% python3 -q
>>> import numpy as np
>>> from numpy import linalg as LA
>>> np.set_printoptions(precision=3, suppress=True, linewidth=120)
>>> rd = lambda a: np.round(a, 3) + 0
>>> E = np.load("case3.npy")
>>> E
array([[ 23.,  30., -35.,  25.,  20., -35.],
       [ 30.,  34., -42.,  30.,  24., -42.],
       [-35., -42.,  47., -35., -28.,  49.],
       [ 25.,  30., -35.,  23.,  20., -35.],
       [ 20.,  24., -28.,  20.,  14., -28.],
       [-35., -42.,  49., -35., -28.,  47.]])
>>> [round(float(x), 3) for x in LA.svd(E, compute_uv=False)[:3]]
[198.0, 2.0, 2.0]
>>> rd(np.abs(LA.svd(E)[2][-1]))
array([0.   , 0.035, 0.705, 0.004, 0.058, 0.705])
>>> np.argsort(-LA.norm(E, axis=0).round(6), kind="stable")[:3]
array([2, 5, 1])
>>> ev, V = LA.eigh(E)
>>> print(rd(V @ np.diag(ev) @ V.T))
[[ 23.  30. -35.  25.  20. -35.]
 [ 30.  34. -42.  30.  24. -42.]
 [-35. -42.  47. -35. -28.  49.]
 [ 25.  30. -35.  23.  20. -35.]
 [ 20.  24. -28.  20.  14. -28.]
 [-35. -42.  49. -35. -28.  47.]]
>>> np.unique(ev.round(6) + 0, return_counts=True)[1]
array([5, 1])
>>> rd(np.abs(V[:, -1]))
array([0.354, 0.424, 0.495, 0.354, 0.283, 0.495])
>>> print(rd(LA.svd(E, compute_uv=False)))
[198.   2.   2.   2.   2.   2.]
>>> rd(V.T @ E @ V)
array([[ -2.,   0.,   0.,   0.,   0.,   0.],
       [  0.,  -2.,   0.,   0.,   0.,   0.],
       [  0.,   0.,  -2.,   0.,   0.,   0.],
       [  0.,   0.,   0.,  -2.,   0.,   0.],
       [  0.,   0.,   0.,   0.,  -2.,   0.],
       [  0.,   0.,   0.,   0.,   0., 198.]])
>>> A = np.load("run0.npy")
>>> A
array([[-42.,   7.,  20., -17.],
       [-28.,   2.,  14., -14.],
       [-46.,   7.,  21., -20.],
       [ 28.,  -7., -14.,   9.]])
>>> rng = np.random.default_rng(77988)
>>> lab = rng.permutation(4)
>>> lab
array([2, 1, 0, 3])
>>> A2 = A[lab][:, lab]
>>> np.allclose(A2, A)
False
>>> rd(LA.det(A2)), rd(LA.det(A[lab]))
(np.float64(-100.0), np.float64(100.0))
>>> A2 = np.array([[-3, 3, -1], [5, -5, -4]])
>>> Z = np.kron(A2, A)
>>> rd(LA.norm(Z, 2)), rd(LA.norm(A2, 2) * LA.norm(A, 2))
(np.float64(776.272), np.float64(776.272))
>>> x = np.array([0, 1, 2, 1])
>>> A @ x
array([ 30.,  16.,  29., -26.])
>>> np.einsum("ij,j->i", A, x)
array([ 30.,  16.,  29., -26.])
>>> A * x
array([[ -0.,   7.,  40., -17.],
       [ -0.,   2.,  28., -14.],
       [ -0.,   7.,  42., -20.],
       [  0.,  -7., -28.,   9.]])
>>> A @ (2 * x)
array([ 60.,  32.,  58., -52.])
>>> A @ np.ones(4)
array([-32., -26., -38.,  16.])
>>> (A * x).sum(axis=1)
array([ 30.,  16.,  29., -26.])
>>> print(LA.norm(A @ x) <= LA.norm(A, 2) * LA.norm(x) + 1e-9)
True
>>> ev, V = LA.eig(A)
>>> rd(np.prod(ev))
np.float64(-100.0)
>>> rd(ev)
array([ 2., -2., -5., -5.])
>>> W0 = np.diag(np.array([3, 0, 3, 0, 1]))
>>> W0
array([[3, 0, 0, 0, 0],
       [0, 0, 0, 0, 0],
       [0, 0, 3, 0, 0],
       [0, 0, 0, 0, 0],
       [0, 0, 0, 0, 1]])
>>> rd(LA.eigvalsh(E).min())
np.float64(-2.0)
>>> lab = rng.permutation(5)
>>> lab
array([0, 2, 3, 1, 4])
>>> A2 = W0[lab][:, lab]
>>> A2
array([[3, 0, 0, 0, 0],
       [0, 3, 0, 0, 0],
       [0, 0, 0, 0, 0],
       [0, 0, 0, 0, 0],
       [0, 0, 0, 0, 1]])
>>> rd(np.sort(np.abs(LA.eigvals(A2))))
array([0., 0., 1., 3., 3.])
>>> ev, V = LA.eigh(W0)
>>> V.T @ V
array([[1., 0., 0., 0., 0.],
       [0., 1., 0., 0., 0.],
       [0., 0., 1., 0., 0.],
       [0., 0., 0., 1., 0.],
       [0., 0., 0., 0., 1.]])
>>> rd(LA.svd(W0, compute_uv=False))
array([3., 3., 1., 0., 0.])
>>> rd(LA.eigvalsh(W0 + 2 * np.eye(5)))
array([2., 2., 3., 5., 5.])
>>> print(ev)
[0. 0. 1. 3. 3.]
>>> (ev > 1e-8).sum(), (ev < -1e-8).sum()
(np.int64(3), np.int64(0))
>>> ev.sum(), np.trace(W0)
(np.float64(7.0), np.int64(7))
>>> arr = np.load("m.npy")
>>> arr
array([[-5,  5,  2,  9,  0, -4],
       [ 0, -3, -4,  8, -3,  0],
       [ 0,  0, -7,  5,  0,  4],
       [ 0,  0,  0,  6,  0, -1],
       [ 0,  0,  0,  0, -2, -2],
       [ 0,  0,  0,  0,  0, -6]])
>>> np.allclose(arr, arr.T)
False
>>> arr.inv()
Traceback (most recent call last):
  File "<python-input-55>", line 1, in <module>
    arr.inv()
    ^^^^^^^
AttributeError: 'numpy.ndarray' object has no attribute 'inv'
>>> print(np.trace(arr))
-17
>>> np.allclose(arr @ arr.T, arr.T @ arr)
False
>>> rd(np.abs(LA.eigvals(arr)).max())
np.float64(7.0)
>>> arr @ arr
array([[ 25, -40, -44,  59, -15,  43],
       [  0,   9,  40,   4,  15, -18],
       [  0,   0,  49,  -5,   0, -57],
       [  0,   0,   0,  36,   0,   0],
       [  0,   0,   0,   0,   4,  16],
       [  0,   0,   0,   0,   0,  36]])
>>> u, v = arr[2], arr[0]
>>> u @ v
np.int64(15)
>>> u @ u
np.int64(90)
>>> pr = (u @ v) / (u @ u) * u
>>> rd(pr)
array([ 0.   ,  0.   , -1.167,  0.833,  0.   ,  0.667])
>>> rd(LA.norm(u + v) ** 2 + LA.norm(u - v) ** 2)
np.float64(482.0)
>>> print(LA.matrix_rank(np.outer(u, v)))
1
>>> rd(v - pr)
array([-5.   ,  5.   ,  3.167,  8.167,  0.   , -4.667])
>>> u = np.array([0, 1, 3])
>>> np.convolve(arr[2], u)
array([  0,   0,   0,  -7, -16,  15,   4,  12])
>>> np.polyval(u, arr[2])
array([ 3,  3, -4,  8,  3,  7])
>>> np.array([np.convolve(row, u, "same") for row in arr])
array([[ -5, -10,  17,  15,  27,  -4],
       [  0,  -3, -13,  -4,  21,  -9],
       [  0,   0,  -7, -16,  15,   4],
       [  0,   0,   0,   6,  18,  -1],
       [  0,   0,   0,   0,  -2,  -8],
       [  0,   0,   0,   0,   0,  -6]])
>>> th = np.radians(180)
>>> Rm = np.eye(6)
>>> Rm[4, 4] = Rm[1, 1] = np.cos(th)
>>> Rm[4, 1], Rm[1, 4] = -np.sin(th), np.sin(th)
>>> rd(Rm)
array([[ 1.,  0.,  0.,  0.,  0.,  0.],
       [ 0., -1.,  0.,  0.,  0.,  0.],
       [ 0.,  0.,  1.,  0.,  0.,  0.],
       [ 0.,  0.,  0.,  1.,  0.,  0.],
       [ 0.,  0.,  0.,  0., -1.,  0.],
       [ 0.,  0.,  0.,  0.,  0.,  1.]])
>>> A2 = arr @ Rm.T
>>> rd(A2)
array([[-5., -5.,  2.,  9.,  0., -4.],
       [ 0.,  3., -4.,  8.,  3.,  0.],
       [ 0.,  0., -7.,  5.,  0.,  4.],
       [ 0.,  0.,  0.,  6.,  0., -1.],
       [ 0.,  0.,  0.,  0.,  2., -2.],
       [ 0.,  0.,  0.,  0.,  0., -6.]])
>>> rd(LA.svd(arr, compute_uv=False)), rd(LA.svd(A2, compute_uv=False))
(array([15.369, 11.241,  6.17 ,  3.666,  2.277,  0.85 ]), array([15.369, 11.241,  6.17 ,  3.666,  2.277,  0.85 ]))
>>> print(rd(LA.det(Rm)), np.trace(Rm))
1.0 2.0
>>> mat = np.array([[-3, -2, 2, -2, 0, 3, -2], [3, -3, -2, 3, -1, 0, 2]])
>>> mat[0] = mat[1]
>>> mat
array([[ 3, -3, -2,  3, -1,  0,  2],
       [ 3, -3, -2,  3, -1,  0,  2]])
>>> A2 = mat + rng.integers(-2, 3, (2, 1)) @ rng.integers(-2, 3, (1, 7))
>>> print(A2)
[[ 3 -3 -2  3 -1  0  2]
 [ 5 -1 -2  7 -1  4  2]]
>>> rd(LA.svd(A2 - mat, compute_uv=False))
array([6.325, 0.   ])
>>> A2 - mat
array([[0, 0, 0, 0, 0, 0, 0],
       [2, 2, 0, 4, 0, 4, 0]])
>>> x = np.array([0, 5, -5, 4, -1, -1, -5])
>>> h1 = np.maximum(A2 @ x, 0)
>>> np.maximum(A2 @ x, 0) - np.maximum(-A2 @ x, 0)
array([-2, 20])
>>> A2 * (h1 > 1e-9)[:, None]
array([[ 0,  0,  0,  0,  0,  0,  0],
       [ 5, -1, -2,  7, -1,  4,  2]])
>>> left, sigma, vt = LA.svd(mat)
>>> np.argmax(sigma[:-1] / (sigma[1:] + 1e-6)) + 1
np.int64(1)
>>> A2 = left[:, :1] @ np.diag(sigma[:1]) @ vt[:1]
>>> np.abs(mat - A2).max()
np.float64(0.0)
>>> feats = np.loadtxt("layer2.csv", delimiter=",")
>>> feats
array([[ -8.,   8.,   2.,  -6.,   2.,   7.],
       [-14.,  16.,  -2.,  -8.,  -1.,   2.],
       [-17.,  10.,   2.,  -9.,  -1.,   0.],
       [-13.,  11.,  -4.,  -9.,  -8.,  -9.],
       [ -9.,  14.,  -4.,   0., -12.,  -7.],
       [ -6.,  18.,  -8.,  -5., -10., -12.],
       [  3.,  22., -17.,   4., -12., -12.],
       [  1.,  18., -20.,  -2., -12., -14.],
       [  6.,  15., -25.,   5., -19., -13.],
       [  2.,  16., -23.,  -1., -13., -20.],
       [  9.,  16., -31.,   8., -12., -16.],
       [  3.,  10., -40.,  14., -10., -24.],
       [  6.,  19., -31.,  16., -13., -16.],
       [ 13.,  10., -39.,  16., -13., -12.],
       [ 18.,  19., -36.,  24.,  -6., -17.],
       [  9.,  19., -29.,  26.,  -3., -20.],
       [  7.,  20., -38.,  26.,  -3., -22.],
       [ 15.,  13., -32.,  25.,   3., -21.],
       [  8.,   6., -31.,  24.,  10., -22.]])
>>> q, Rm = LA.qr(feats)
>>> print(np.allclose(Rm.T @ Rm, feats.T @ feats))
True
>>> q.shape, Rm.shape
((19, 6), (6, 6))
>>> np.trace(q @ q.T)
np.float64(6.0)
>>> X = np.diag(np.array([1, 0, 0, 2]))
>>> X
array([[1, 0, 0, 0],
       [0, 0, 0, 0],
       [0, 0, 0, 0],
       [0, 0, 0, 2]])
>>> ev, V = LA.eigh(X)
>>> x = np.array([-1, 2, 1, 3])
>>> rd(x @ X @ x / (x @ x)), ev[0], ev[-1]
(np.float64(1.267), np.float64(0.0), np.float64(2.0))
>>> V * np.abs(ev) @ V.T
array([[1., 0., 0., 0.],
       [0., 0., 0., 0.],
       [0., 0., 0., 0.],
       [0., 0., 0., 2.]])
>>> rd(LA.eigvalsh(X[1:, 1:]))
array([0., 0., 2.])
>>> (np.sign(V[:, -1].round(6)) == np.sign(V[0, -1].round(6))).astype(int)
array([1, 1, 1, 0])
>>> V * np.maximum(ev, 0) @ V.T
array([[1., 0., 0., 0.],
       [0., 0., 0., 0.],
       [0., 0., 0., 0.],
       [0., 0., 0., 2.]])
>>> ev, V = LA.eigh(X)
>>> rd(LA.eigvalsh(X @ X))
array([0., 0., 1., 4.])
>>> np.unique(ev.round(6) + 0, return_counts=True)[1]
array([2, 1, 1])
>>> np.abs(V[:, -1]).round(6).argmax()
np.int64(3)
>>> V @ np.diag(ev) @ V.T
array([[1., 0., 0., 0.],
       [0., 0., 0., 0.],
       [0., 0., 0., 0.],
       [0., 0., 0., 2.]])
>>> np.prod(np.diag(X)), rd(LA.det(X))
(np.int64(0), np.float64(0.0))
>>> X @ X
array([[1, 0, 0, 0],
       [0, 0, 0, 0],
       [0, 0, 0, 0],
       [0, 0, 0, 4]])
>>> print([int(LA.matrix_rank(LA.matrix_power(X, p))) for p in range(1, 5)])
[2, 2, 2, 2]
>>> LA.matrix_rank(X - X[0, 0] * np.eye(4))
np.int64(3)
>>> data = np.loadtxt("x.csv", delimiter=",")
>>> data
array([[ -2.,  -3.,  -2.,   6.,   1.,  -1.],
       [  1.,   5.,   0., -10.,  -4.,   2.],
       [  2.,   6.,  -1., -12.,  -4.,   3.],
       [  0.,  -1.,   8.,   2.,   1.,  -3.],
       [  1.,   3.,   1.,  -6.,  -2.,   1.]])
>>> left, sigma, vt = LA.svd(data)
>>> rd(sigma)
array([21.52 ,  8.734,  1.617,  0.   ,  0.   ])
>>> A2 = left[:, :3] @ np.diag(sigma[:3]) @ vt[:3]
>>> rd(A2)
array([[ -2.,  -3.,  -2.,   6.,   1.,  -1.],
       [  1.,   5.,   0., -10.,  -4.,   2.],
       [  2.,   6.,  -1., -12.,  -4.,   3.],
       [  0.,  -1.,   8.,   2.,   1.,  -3.],
       [  1.,   3.,   1.,  -6.,  -2.,   1.]])
>>> LA.matrix_rank(A2)
np.int64(3)
>>> print(rd(LA.norm(data - A2, 2)), rd(sigma[3]))
0.0 0.0
